% python3 -q
>>> import numpy as np
>>> np.set_printoptions(suppress=True, linewidth=160)
>>> m1 = np.loadtxt("sample8.csv", delimiter=",")
>>> print(m1)
[[ 0.  2.  0.  0.  0.  0.]
 [-1.  0.  0. -1. -1.  1.]
 [-1.  0.  0.  2. -2.  2.]]
>>> def softmax(z):
...     e = np.exp(z - z.max(axis=-1, keepdims=True))
...     return e / e.sum(axis=-1, keepdims=True)
... 
>>> print(np.round(softmax(m1[0]), 3))
[0.081 0.596 0.081 0.081 0.081 0.081]
>>> print(np.round(softmax(10 * m1[0]), 3) + 0)
[0. 1. 0. 0. 0. 0.]
>>> att = m1 @ m1.T / np.sqrt(6)
>>> print(np.round(softmax(att), 3))
[[0.719 0.14  0.14 ]
 [0.105 0.538 0.357]
 [0.005 0.017 0.979]]
>>> print(np.round(softmax(att + np.triu(np.full(att.shape, -np.inf), 1)), 3))
[[1.    0.    0.   ]
 [0.163 0.837 0.   ]
 [0.005 0.017 0.979]]
>>> r0, v = m1[1], m1[2]
>>> print(r0 @ r0)
4.0
>>> p = (r0 @ v) / (r0 @ r0) * r0
>>> print(p)
[-0.75  0.    0.   -0.75 -0.75  0.75]
>>> print(np.outer(r0, v))
[[ 1. -0. -0. -2.  2. -2.]
 [-0.  0.  0.  0. -0.  0.]
 [-0.  0.  0.  0. -0.  0.]
 [ 1. -0. -0. -2.  2. -2.]
 [ 1. -0. -0. -2.  2. -2.]
 [-1.  0.  0.  2. -2.  2.]]
>>> print(np.linalg.matrix_rank(np.outer(r0, v)))
1
>>> print(np.round(np.linalg.norm(r0 + v) ** 2 + np.linalg.norm(r0 - v) ** 2, 3))
34.0
>>> Y = np.array([[-3, -3], [-2, 0], [2, 1], [-1, 0], [0, 0], [3, -3]])
>>> print(np.einsum("ij->j", m1))
[-2.  2.  0.  1. -3.  3.]
>>> print(Y.T @ m1.T)
[[-4.  7.  7.]
 [ 0.  0. -3.]]
>>> print(m1 @ Y)
[[-4.  0.]
 [ 7.  0.]
 [ 7. -3.]]
>>> print(np.linalg.matrix_rank(m1 @ Y))
2
>>> print(np.einsum("ik,kj->ij", m1, Y))
[[-4.  0.]
 [ 7.  0.]
 [ 7. -3.]]
>>> print(np.vstack([m1, Y.T]).shape)
(5, 6)
>>> K = np.load("run4.npy")
>>> print(K)
[[ 46 -42   1   9 -40 -36]
 [-42  75  26  23  46  43]
 [  1  26  30  30   1   0]
 [  9  23  30  33  -3  -3]
 [-40  46   1  -3  42  36]
 [-36  43   0  -3  36  36]]
>>> # symmetric
>>> print(round(float(np.linalg.norm(K, 2) / np.linalg.norm(K)), 3))
0.918
>>> print(np.linalg.matrix_rank(K, rtol=0.1))
2
>>> Uu, sig, Vh = np.linalg.svd(K)
>>> print(sig.round(3) + 0)
[176.598  76.213   6.389   2.8     0.      0.   ]
>>> print(np.argmax(sig[:-1] / (sig[1:] + 1e-6)) + 1)
4
>>> Y = Uu[:, :4] @ np.diag(sig[:4]) @ Vh[:4]
>>> print(round(float(np.linalg.norm(K - Y, 2)), 3), np.round(sig[4], 3))
0.0 0.0
>>> print(round(np.linalg.norm(K - Y) / np.linalg.norm(K), 3))
0.0
>>> Y = K[0, 0] * K[1:] - np.outer(K[1:, 0], K[0])
>>> print(Y)
[[   0 1686 1238 1436  436  466]
 [   0 1238 1379 1371   86   36]
 [   0 1436 1371 1437  222  186]
 [   0  436   86  222  332  216]
 [   0  466   36  186  216  360]]
>>> print(np.round(K[:, 0] / K[0, 0], 3))
[ 1.    -0.913  0.022  0.196 -0.87  -0.783]
>>> print(np.linalg.matrix_rank(Y), np.linalg.matrix_rank(K))
3 4
>>> r0 = np.array([-1, 2, 1])
>>> print(np.array([np.convolve(row, r0, "same") for row in Y]))
[[-1686  2134  2726  3674  1842  1368]
 [-1238  1097  2625  4035  1507   158]
 [-1436  1501  2741  4023  1695   594]
 [ -436   786   386   198   670   764]
 [ -466   896   352   192   258   936]]
>>> print(np.linalg.lstsq(K[:-1].T, K[-1])[2])
4
>>> F = np.loadtxt("dump.csv", delimiter=",")
>>> print(F)
[[35. 10. 30. 30. 30.  5. 45.]
 [ 0.  0.  0.  0.  0.  0.  0.]
 [28.  8. 24. 24. 24.  4. 36.]
 [14.  4. 12. 12. 12.  2. 18.]
 [28.  8. 24. 24. 24.  4. 36.]]
>>> # row 4 repeats row 2
>>> Uu, sig, Vh = np.linalg.svd(F)
>>> print(np.argmax(sig[:-1] / (sig[1:] + 1e-6)) + 1)
1
>>> print(sig.round(3) + 0)
[121.75   0.     0.     0.     0.  ]
>>> Y = Uu[:, :1] @ np.diag(sig[:1]) @ Vh[:1]
>>> print(np.linalg.matrix_rank(F, rtol=0.05))
1
>>> print(np.linalg.matrix_rank(Y))
1
>>> print(round(float(np.abs(F - Y).max()), 3))
0.0
>>> print(np.round(np.linalg.norm(F - Y) / np.linalg.norm(F), 3))
0.0
>>> x0 = np.array([3, 3, 0, 3, 2, 1])
>>> print(m1 * x0)
[[ 0.  6.  0.  0.  0.  0.]
 [-3.  0.  0. -3. -2.  1.]
 [-3.  0.  0.  6. -4.  2.]]
>>> print(m1 @ np.eye(6)[0])
[ 0. -1. -1.]
>>> print(m1 @ (2 * x0))
[ 12. -14.   2.]
>>> J = np.load("a.npy")
>>> print(J)
[[-3  8 -8]
 [ 1  6 -9]
 [-2 -4  5]]
>>> print(np.allclose(J @ J.T, J.T @ J))
False
>>> print(np.linalg.matrix_power(J, 2))
[[  33   56  -88]
 [  21   80 -107]
 [  -8  -60   77]]
>>> print(round(np.linalg.det(J), 3))
58.0
>>> hat = np.triu(np.array([[1, 2, 2], [0, 2, 0], [0, 2, 2]]), 1) + np.eye(3)
>>> Y = hat @ J @ np.linalg.inv(hat)
>>> print(hat @ J - J @ hat)
[[-2. 10. -2.]
 [ 0. -2. -2.]
 [ 0.  4.  4.]]
>>> print(np.trace(Y), np.trace(J))
8.0 8
>>> print(np.round(np.linalg.det(Y), 3))
58.0
>>> print(np.linalg.matrix_rank(Y))
3
